$ python3 -q
>>> import numpy as np
>>> np.set_printoptions(precision=2, suppress=True, linewidth=160, legacy="1.25")
>>> W0 = np.loadtxt("data.csv", delimiter=",")
>>> print(W0)
[[10.  7. 10. 15. 16. 14.  8. 14.  3.  3. 10.  6.]
 [ 7.  4. 14.  4.  9.  6.  0.  4.  9. 11.  8. 12.]
 [10. 14.  4. 11.  9.  8.  8.  8.  8.  7. 18. 15.]
 [15.  4. 11.  4. 10.  9.  7.  5. 11.  6.  8. 10.]
 [16.  9.  9. 10. 16. 12.  5. 12. 12.  6.  6.  2.]
 [14.  6.  8.  9. 12.  2.  5.  9.  8.  9. 10.  9.]
 [ 8.  0.  8.  7.  5.  5.  2. 14.  8. 13.  6. 14.]
 [14.  4.  8.  5. 12.  9. 14.  0. 10.  4.  9. 15.]
 [ 3.  9.  8. 11. 12.  8.  8. 10. 18. 15.  9. 11.]
 [ 3. 11.  7.  6.  6.  9. 13.  4. 15. 14.  7.  5.]
 [10.  8. 18.  8.  6. 10.  6.  9.  9.  7. 16.  8.]
 [ 6. 12. 15. 10.  2.  9. 14. 15. 11.  5.  8. 14.]]
>>> rng = np.random.default_rng(44800)
>>> labels = rng.permutation(12)
>>> labels
array([ 6, 10,  7,  8,  0,  5, 11,  4,  1,  2,  9,  3])
>>> Y = W0[labels][:, labels]
>>> Y
array([[ 2.,  6., 14.,  8.,  8.,  5., 14.,  5.,  0.,  8., 13.,  7.],
       [ 6., 16.,  9.,  9., 10., 10.,  8.,  6.,  8., 18.,  7.,  8.],
       [14.,  9.,  0., 10., 14.,  9., 15., 12.,  4.,  8.,  4.,  5.],
       [ 8.,  9., 10., 18.,  3.,  8., 11., 12.,  9.,  8., 15., 11.],
       [ 8., 10., 14.,  3., 10., 14.,  6., 16.,  7., 10.,  3., 15.],
       [ 5., 10.,  9.,  8., 14.,  2.,  9., 12.,  6.,  8.,  9.,  9.],
       [14.,  8., 15., 11.,  6.,  9., 14.,  2., 12., 15.,  5., 10.],
       [ 5.,  6., 12., 12., 16., 12.,  2., 16.,  9.,  9.,  6., 10.],
       [ 0.,  8.,  4.,  9.,  7.,  6., 12.,  9.,  4., 14., 11.,  4.],
       [ 8., 18.,  8.,  8., 10.,  8., 15.,  9., 14.,  4.,  7., 11.],
       [13.,  7.,  4., 15.,  3.,  9.,  5.,  6., 11.,  7., 14.,  6.],
       [ 7.,  8.,  5., 11., 15.,  9., 10., 10.,  4., 11.,  6.,  4.]])
>>> np.allclose(Y, W0)
False
>>> A = np.load("dump.npy")
>>> A
array([[5., 4., 0., 4., 4., 4., 0., 4.],
       [4., 5., 0., 4., 4., 4., 0., 4.],
       [0., 0., 5., 0., 0., 0., 4., 0.],
       [4., 4., 0., 5., 4., 4., 0., 4.],
       [4., 4., 0., 4., 5., 4., 0., 4.],
       [4., 4., 0., 4., 4., 5., 0., 4.],
       [0., 0., 4., 0., 0., 0., 5., 0.],
       [4., 4., 0., 4., 4., 4., 0., 5.]])
>>> x = np.array([-2, -1, 1, 2, -2, 2, -1, -1])
>>> h1 = np.maximum(A @ x, 0)
>>> A.T @ h1
array([0., 0., 5., 0., 0., 0., 4., 0.])
>>> np.flatnonzero(h1 > 1e-9)
array([2])
>>> h1
array([0., 0., 1., 0., 0., 0., 0., 0.])
>>> x = np.array([-5, -4, 4, 1, 1, 5, -5, 3])
>>> print(A @ (2 * x))
[ -2.   0.   0.  10.  10.  18. -18.  14.]
>>> np.sign((A @ x).round(6))
array([-1.,  0.,  0.,  1.,  1.,  1., -1.,  1.])
>>> print(A * x)
[[-25. -16.   0.   4.   4.  20.  -0.  12.]
 [-20. -20.   0.   4.   4.  20.  -0.  12.]
 [ -0.  -0.  20.   0.   0.   0. -20.   0.]
 [-20. -16.   0.   5.   4.  20.  -0.  12.]
 [-20. -16.   0.   4.   5.  20.  -0.  12.]
 [-20. -16.   0.   4.   4.  25.  -0.  12.]
 [ -0.  -0.  16.   0.   0.   0. -25.   0.]
 [-20. -16.   0.   4.   4.  20.  -0.  15.]]
